>>> import numpy as np
>>> np.set_printoptions(suppress=True, linewidth=200)
>>> J = np.load("case5.npy")
>>> J
array([[0, 1, 1, 1],
       [1, 0, 1, 1],
       [1, 1, 0, 1],
       [1, 1, 1, 0]])
>>> J.sum(axis=0)
array([3, 3, 3, 3])
>>> J @ J
array([[3, 2, 2, 2],
       [2, 3, 2, 2],
       [2, 2, 3, 2],
       [2, 2, 2, 3]])
>>> np.argwhere(np.triu(J))
array([[0, 1],
       [0, 2],
       [0, 3],
       [1, 2],
       [1, 3],
       [2, 3]])
>>> Lm = np.diag(J.sum(axis=1)) - J
>>> round(np.linalg.det(Lm[1:, 1:]))
16
>>> np.linalg.matrix_rank(Lm)
np.int64(3)
>>> Lm @ np.ones(4)
array([0., 0., 0., 0.])
>>> J @ np.ones(4)
array([3., 3., 3., 3.])
>>> np.fft.fft(J[0])
array([ 3.+0.j, -1.+0.j, -1.+0.j, -1.+0.j])
>>> (J @ J)[0]
array([3, 2, 2, 2])
>>> Q, _ = np.linalg.qr(np.array([[-0.7, 1.0, -1.1, -1.3, 0.8],
...     [-1.5, -0.7, 0.0, -0.3, 2.3],
...     [-2.1, 0.1, 1.0, -1.2, 0.2],
...     [-0.4, 0.4, -0.1, 0.0, -0.3],
...     [-0.5, -0.6, 0.8, 0.7, -0.6]]))
>>> vecs, _ = np.linalg.qr(np.array([[-0.7, 0.2, -0.3], [1.1, 0.5, 1.8], [-1.2, 0.1, 0.8]]))
>>> sv = 10 * 0.7 ** np.arange(3)
>>> F = Q[:, :3] * sv @ vecs[:3]
>>> F.round(2)
array([[ 2.73, -3.42,  4.18],
       [-2.05,  3.86,  5.63],
       [ 5.4 ,  4.29,  4.35],
       [ 2.16, -0.64,  1.21],
       [-0.32,  3.55,  0.19]])
>>> P = F @ np.linalg.solve(F.T @ F, F.T)
>>> np.allclose(P @ P, P)
True
>>> np.round(np.diag(P), 2)
array([0.77, 0.96, 0.9 , 0.12, 0.25])
>>> np.round((np.eye(5) - P) @ F, 2) + 0
array([[0., 0., 0.],
       [0., 0., 0.],
       [0., 0., 0.],
       [0., 0., 0.],
       [0., 0., 0.]])
>>> mat = np.load("m.npy")
>>> mat
array([[0, 1, 0, 0],
       [1, 0, 0, 0],
       [0, 0, 0, 0],
       [0, 0, 0, 0]])
>>> rng = np.random.default_rng(918)
>>> z = rng.permutation(4)
>>> z
array([2, 0, 3, 1])
>>> Y = mat[z][:, z]
>>> np.allclose(Y, mat)
False
>>> np.trace(Y)
np.int64(0)
>>> np.diag(Y)
array([0, 0, 0, 0])
>>> Y = np.array([[3, -4, -4, -1, -3],
...     [3, -5, 1, 5, -3],
...     [4, 3, -3, -5, -2],
...     [2, 4, -2, 4, -2],
...     [1, 1, -5, 2, -4]])
>>> A = np.triu(Y)
>>> A
array([[ 3, -4, -4, -1, -3],
       [ 0, -5,  1,  5, -3],
       [ 0,  0, -3, -5, -2],
       [ 0,  0,  0,  4, -2],
       [ 0,  0,  0,  0, -4]])
>>> Q, vecs = np.linalg.qr(A[:, :4])[0], np.linalg.qr(A[:, 4:])[0]
>>> sv = np.linalg.svd(Q.T @ vecs, compute_uv=False)
>>> sv.round(2)
array([0.79])
>>> feats = np.load("data.npy")
>>> feats
array([[ 0,  0,  0,  0],
       [ 1, -3,  4, -2],
       [ 1, -1,  0, -4],
       [-1, -1,  2, -2],
       [ 1, -2,  2, -2],
       [ 2,  0, -2, -2],
       [ 2, -2,  2,  0],
       [-1, -1,  2, -2],
       [ 2,  0, -2, -2],
       [ 2,  0, -2, -2],
       [ 2, -2,  2,  0],
       [ 0,  0,  0,  0],
       [ 0,  0,  0,  0]])
>>> U, sv, Vt = np.linalg.svd(feats, full_matrices=False)
>>> np.round(np.abs(Vt[0]), 2)
array([0.25, 0.54, 0.61, 0.53])
>>> sv.round(2)
array([8.89, 6.76, 4.04, 0.11])
>>> np.round(U.T @ U, 2) + 0
array([[1., 0., 0., 0.],
       [0., 1., 0., 0.],
       [0., 0., 1., 0.],
       [0., 0., 0., 1.]])
